% python3 -q
>>> import numpy as np
>>> np.set_printoptions(precision=2, suppress=True, linewidth=140)
>>> A = np.array([[1, -2, 4, -8],
...     [1, -1, 1, -1],
...     [1, 0, 0, 0],
...     [1, 1, 1, 1],
...     [1, 2, 4, 8],
...     [1, 3, 9, 27],
...     [1, 4, 16, 64],
...     [1, 5, 25, 125],
...     [1, 6, 36, 216],
...     [1, 7, 49, 343],
...     [1, 8, 64, 512],
...     [1, 9, 81, 729],
...     [1, 10, 100, 1000],
...     [1, 11, 121, 1331]])
>>> vec = np.array([3, 1, -3, -5])
>>> rhs = A @ vec
>>> b, lr = np.zeros(4), 1 / np.linalg.norm(A, 2) ** 2
>>> for i in range(5):
...     b -= lr * A.T @ (A @ b - rhs)
...     if i % 1 == 0: print(i, round(np.linalg.norm(A @ b - rhs), 2))
... 
0 67.73
1 67.71
2 67.69
3 67.67
4 67.64
>>> b
array([-0.01, -0.06, -0.54, -5.24])
>>> np.count_nonzero(A)
np.int64(53)
>>> A.mean(axis=0)
array([  1. ,   4.5,  36.5, 310.5])
>>> A.sum(axis=0)
array([  14,   63,  511, 4347])
>>> A[:, 4]
Traceback (most recent call last):
  File "<python-input-11>", line 1, in <module>
    A[:, 4]
    ~^^^^^^
IndexError: index 4 is out of bounds for axis 1 with size 4
>>> A - A[0]
array([[   0,    0,    0,    0],
       [   0,    1,   -3,    7],
       [   0,    2,   -4,    8],
       [   0,    3,   -3,    9],
       [   0,    4,    0,   16],
       [   0,    5,    5,   35],
       [   0,    6,   12,   72],
       [   0,    7,   21,  133],
       [   0,    8,   32,  224],
       [   0,    9,   45,  351],
       [   0,   10,   60,  520],
       [   0,   11,   77,  737],
       [   0,   12,   96, 1008],
       [   0,   13,  117, 1339]])
>>> vec = np.array([1, -3, -2, 3])
>>> rhs = A @ vec
>>> print(np.linalg.lstsq(A, rhs)[0])
[ 1. -3. -2.  3.]
>>> try:
...     np.linalg.solve(A, rhs)
... except np.linalg.LinAlgError as e:
...     print(e)
... 
Last 2 dimensions of the array must be square
>>> np.round(np.linalg.pinv(A) @ A, 2) + 0
array([[1., 0., 0., 0.],
       [0., 1., 0., 0.],
       [0., 0., 1., 0.],
       [0., 0., 0., 1.]])
>>> rng = np.random.default_rng(26639)
>>> rhs = rhs + 0.1 * rng.normal(size=14)
>>> rhs
array([ -24.88,   -0.94,    1.  ,   -0.95,   10.97,   55.13,  148.9 ,  311.03,  558.98,  911.03, 1385.  , 1998.9 , 2770.89, 3718.93])
>>> b, *_ = np.linalg.lstsq(A, rhs)
>>> [round(float(np.linalg.norm(np.linalg.solve(A.T @ A + lam * np.eye(4), A.T @ rhs))), 2) for lam in (0, 1, 10, 100)]
[4.81, 4.7, 4.26, 3.85]
>>> round(float(np.linalg.norm(rhs - A @ b)), 2)
0.2
>>> out = A / np.sqrt((A ** 2).mean(axis=1, keepdims=True))
>>> np.linalg.matrix_rank(out) == np.linalg.matrix_rank(A)
np.True_
>>> feats = np.load("a.npy")
>>> feats
array([[ 1,  0,  0,  0,  0,  0,  0,  0,  0,  0,  0,  0,  0],
       [ 3,  1,  0,  0,  0,  0,  0,  0,  0,  0,  0,  0,  0],
       [ 0,  0,  1,  0,  0,  0,  0,  0,  0,  0,  0,  0,  0],
       [-3,  0, -3,  1,  0,  0,  0,  0,  0,  0,  0,  0,  0],
       [ 2,  1,  2, -1,  1,  0,  0,  0,  0,  0,  0,  0,  0],
       [ 3,  3,  0,  3,  1,  1,  0,  0,  0,  0,  0,  0,  0],
       [-2,  3,  2,  3, -2,  1,  1,  0,  0,  0,  0,  0,  0],
       [ 2,  0,  2, -3,  0,  3,  2,  1,  0,  0,  0,  0,  0],
       [-1,  3, -1,  0, -1,  3,  0,  2,  1,  0,  0,  0,  0],
       [-2, -1,  1, -3,  2,  2,  0,  0, -1,  1,  0,  0,  0],
       [-3,  1, -3,  2,  0, -1,  1,  0,  2, -2,  1,  0,  0],
       [-2,  2, -3,  3, -1,  1,  1,  1, -1,  0,  3,  1,  0],
       [-1, -1,  2,  2,  3, -2,  2, -2,  0, -1, -3, -1,  1]])
>>> # triangular
>>> np.prod(np.diag(feats)), np.round(np.linalg.det(feats), 2)
(np.int64(1), np.float64(1.0))
>>> np.sort(np.linalg.eigvals(feats))
array([1., 1., 1., 1., 1., 1., 1., 1., 1., 1., 1., 1., 1.])
>>> out = np.array([[6, 5, -4],
...     [-6, 9, -5],
...     [-6, 1, 0],
...     [-5, 1, -6],
...     [-9, -3, -8],
...     [-3, -8, -6],
...     [-5, 1, -7],
...     [-4, -4, -7],
...     [5, -6, 7],
...     [7, -9, 1],
...     [3, -4, 0],
...     [4, 0, -2],
...     [-6, 6, 3]])
>>> np.linalg.matrix_rank(feats @ out)
np.int64(3)
>>> np.einsum("ik,kj->ij", feats, out)
array([[  6,   5,  -4],
       [ 12,  24, -17],
       [ -6,   1,   0],
       [ -5, -17,   6],
       [-10,  17, -15],
       [-27,  34, -59],
       [-47,  21, -22],
       [ -8, -17, -29],
       [-21, -14, -28],
       [-19, -46,  -3],
       [-19,   4,   6],
       [-16,  -6, -41],
       [-71,  34, -11]])
>>> feats @ out
array([[  6,   5,  -4],
       [ 12,  24, -17],
       [ -6,   1,   0],
       [ -5, -17,   6],
       [-10,  17, -15],
       [-27,  34, -59],
       [-47,  21, -22],
       [ -8, -17, -29],
       [-21, -14, -28],
       [-19, -46,  -3],
       [-19,   4,   6],
       [-16,  -6, -41],
       [-71,  34, -11]])
>>> np.linalg.matrix_rank(np.vstack([feats, out.T]))
np.int64(13)
>>> out.T @ feats.T
array([[  6,  12,  -6,  -5, -10, -27, -47,  -8, -21, -19, -19, -16, -71],
       [  5,  24,   1, -17,  17,  34,  21, -17, -14, -46,   4,  -6,  34],
       [ -4, -17,   0,   6, -15, -59, -22, -29, -28,  -3,   6, -41, -11]])
>>> np.einsum("ij->j", feats)
array([-3, 12,  0,  7,  3,  8,  7,  2,  1, -2,  1,  0,  1])
>>> vec = np.array([2, 2, 3, 0, 1, 0, 2, 3, 0, 3, 2, 0, 1])
>>> np.einsum("ij,j->i", feats, vec)
array([  2,   8,   3, -15,  13,  13,   8,  17,   6,   2, -15,   1,  -5])
>>> round(float(np.linalg.det(feats)), 2)
1.0
>>> np.sort(np.abs(np.linalg.eigvals(feats)))
array([1., 1., 1., 1., 1., 1., 1., 1., 1., 1., 1., 1., 1.])
>>> np.round(np.abs(np.linalg.eigvals(feats)).max(), 2)
np.float64(1.0)
>>> W0 = rng.normal(size=(39, 12))
>>> W0 = 3 * W0 / np.linalg.norm(W0, axis=1, keepdims=True)
>>> print(W0.round(2) + 0)
[[-1.32 -0.07 -0.33  0.44  1.17 -0.92 -0.93 -1.52  0.34  0.49 -0.63 -0.9 ]
 [ 0.03 -0.58 -0.41 -0.03  0.72 -0.95  1.01  2.27 -0.62 -0.42 -0.56 -0.04]
 [-1.18  0.92  0.6  -0.43  0.85 -0.62  1.02  1.23 -0.48  1.27  0.39  0.76]
 [-1.34  0.06  0.3   0.63  0.21 -0.28  0.13 -1.54  1.39 -1.35  0.69  0.03]
 [-1.32 -0.54  0.35 -0.64  0.44 -0.71  0.51  0.37  1.43  1.09 -0.84  1.18]
 [ 0.51 -0.42  0.34  1.65  1.2   1.11  1.18 -0.43 -0.06  0.17 -0.7  -0.98]
 [-1.76  0.09 -0.52 -0.74  0.45 -1.13 -0.03 -1.06 -0.59 -0.21  1.07 -0.97]
 [ 0.06 -0.79  0.94 -1.66  0.14 -0.86  0.    1.66 -0.51 -0.61  0.41 -0.64]
 [-0.47  1.57 -0.47 -0.18 -1.17 -0.35 -0.45  0.91  1.25  0.41  0.47  1.25]
 [ 0.49 -0.5   0.22 -1.21  1.7   0.01  0.9   1.03  1.2   0.73 -0.17  0.47]
 [ 0.27  1.35  0.14 -0.04 -0.44 -0.3  -1.38 -1.43 -1.14 -0.23  0.26  1.19]
 [ 0.37 -1.22  2.3   0.42 -0.36 -0.24 -0.25  0.2  -0.99  0.66 -0.29  0.31]
 [ 1.16  1.66  0.46  1.1  -0.35  0.73 -0.42  0.4  -1.22  0.32 -0.15  0.93]
 [ 1.68  1.16 -0.14 -0.7  -0.72  0.43 -0.79 -0.7  -1.34  0.1  -0.82  0.22]
 [ 0.1   0.77 -0.96  0.46 -1.06 -0.07  0.71 -1.55 -0.64  0.66  0.83  1.31]
 [-1.05  1.37  0.1   0.8   1.46 -0.24 -1.63 -0.14 -0.11  0.44  0.48 -0.23]
 [-0.31 -0.27 -1.61  0.39  0.01 -0.58 -1.37  0.89  0.46  0.01  1.24  1.13]
 [ 0.02  1.22 -1.25 -0.4  -0.33  0.08  0.3  -0.33  1.04 -1.98  0.7   0.08]
 [ 0.11  1.63  1.57  0.29 -0.54  0.19  0.8   1.51 -0.36  0.48 -0.34  0.27]
 [ 0.56 -1.42  1.1   1.61 -0.12 -0.27  0.11 -1.13 -1.02  0.56 -0.26 -0.3 ]
 [-0.7  -1.31  0.53 -0.31  1.89 -0.05  1.24 -0.53 -0.1   0.87  0.13  0.48]
 [-0.9   1.31  0.97  0.36  0.89  1.35  0.24  0.42  1.22 -0.57 -0.28 -0.83]
 [ 0.92  1.51 -0.38  0.09 -0.53  1.32  0.29 -0.29  0.25 -0.11  1.18 -1.43]
 [ 0.17 -0.82  0.32  0.44 -1.14  0.61  0.7  -0.31  0.42  1.49 -1.82  0.2 ]
 [ 1.03  0.89 -0.07  0.64 -0.25 -0.61  0.44  1.34  0.38 -1.15 -0.05 -1.68]
 [ 0.08 -0.42  0.32 -0.26  0.52 -0.98  1.51  0.07  0.72 -0.81  1.77  0.91]
 [ 0.69 -0.52  0.74 -1.83  0.56  0.16 -0.18  1.28 -1.39 -0.28  0.36  0.43]
 [-0.14  0.51 -0.61  0.39 -0.81 -1.34 -1.69 -0.69  1.2  -0.38  0.31 -0.86]
 [ 0.95  0.02 -0.99 -1.65 -0.81  0.12  0.34 -1.05 -0.35  0.8  -1.19 -0.57]
 [ 0.47 -0.63  0.79  0.01  0.67  1.84  1.02  0.14 -1.34 -0.51 -0.88 -0.23]
 [-0.06  0.12  0.04 -2.03  0.87 -0.75  0.93  1.3   0.16 -0.21  0.11 -0.94]
 [-0.19  0.89 -1.04  0.65  0.14 -1.11 -0.93 -0.15 -0.08 -0.18  1.94  0.85]
 [ 0.13  0.52 -0.23 -0.03  0.2  -1.7  -0.21  1.   -0.77  0.67  1.81  0.59]
 [ 0.47 -0.82  1.24 -1.16 -0.34  0.43 -1.89  0.11 -0.22  0.34 -0.03 -1.09]
 [ 0.37 -1.22  2.03 -0.57 -0.82 -0.41  1.36  0.24 -0.29  0.01  0.08  0.3 ]
 [-0.15  1.4  -0.91  0.94  0.96  1.07  0.4  -0.88 -0.98  0.53 -1.03 -0.13]
 [-1.17 -0.61  0.82  0.38  1.02  0.81 -0.23 -1.83 -0.19  0.29 -0.48 -1.01]
 [-1.11  1.2   0.09 -1.2  -1.06 -0.98  1.18  0.26 -1.04  0.42  0.23 -0.12]
 [ 0.94 -0.23 -1.34  0.83 -0.31  1.32  0.72 -0.32  0.91 -0.61  1.17 -0.73]]
>>> cen = W0 - W0.mean(axis=0)
>>> Uu, sig, Vh = np.linalg.svd(cen, full_matrices=False)
>>> (np.sign(Uu[:, 0]) == np.sign(Uu[0, 0])).astype(int)
array([1, 0, 0, 1, 0, 0, 1, 0, 1, 0, 1, 0, 1, 1, 1, 1, 1, 1, 0, 0, 0, 1, 1, 0, 1, 0, 0, 1, 0, 0, 0, 1, 1, 0, 0, 1, 0, 0, 1])
>>> np.linalg.matrix_rank(cen)
np.int64(12)
>>> np.round(cen.mean(axis=0), 2) + 0
array([0., 0., 0., 0., 0., 0., 0., 0., 0., 0., 0., 0.])
>>> sig ** 2 / (sig ** 2).sum()
array([0.19, 0.16, 0.13, 0.11, 0.08, 0.07, 0.07, 0.06, 0.05, 0.04, 0.02, 0.02])
>>> np.round(np.abs(Vh[-1]), 2) + 0
array([0.58, 0.29, 0.25, 0.06, 0.36, 0.45, 0.1 , 0.3 , 0.26, 0.09, 0.07, 0.  ])
>>> out = np.array([[-1, -2],
...     [-3, -1],
...     [-3, 2],
...     [1, 1],
...     [0, -1],
...     [1, 3],
...     [-2, 3],
...     [-2, -2],
...     [-1, 1],
...     [2, 0],
...     [-3, 0],
...     [2, 1]])
>>> print(np.vstack([W0, out.T]).shape)
(41, 12)
>>> np.einsum("ij->j", W0)
array([-1.57,  7.77,  5.08, -2.55,  4.91, -3.88,  4.68,  0.79, -3.45,  3.21,  5.1 , -0.8 ])
>>> cen = W0 - W0.mean(axis=0)
>>> V = np.linalg.svd(cen)[2][:10]
>>> out = cen - cen @ V.T @ V
>>> print(np.round(np.cov(cen @ V.T, rowvar=False), 2) + 0)
[[1.7  0.   0.   0.   0.   0.   0.   0.   0.   0.  ]
 [0.   1.48 0.   0.   0.   0.   0.   0.   0.   0.  ]
 [0.   0.   1.17 0.   0.   0.   0.   0.   0.   0.  ]
 [0.   0.   0.   0.96 0.   0.   0.   0.   0.   0.  ]
 [0.   0.   0.   0.   0.77 0.   0.   0.   0.   0.  ]
 [0.   0.   0.   0.   0.   0.66 0.   0.   0.   0.  ]
 [0.   0.   0.   0.   0.   0.   0.62 0.   0.   0.  ]
 [0.   0.   0.   0.   0.   0.   0.   0.55 0.   0.  ]
 [0.   0.   0.   0.   0.   0.   0.   0.   0.46 0.  ]
 [0.   0.   0.   0.   0.   0.   0.   0.   0.   0.36]]
>>> np.diag(V.T @ V)
array([0.66, 0.91, 0.93, 0.99, 0.86, 0.75, 0.99, 0.91, 0.92, 0.5 , 0.69, 0.87])
>>> np.linalg.norm(out, axis=1).round(6).argmax()
np.int64(22)
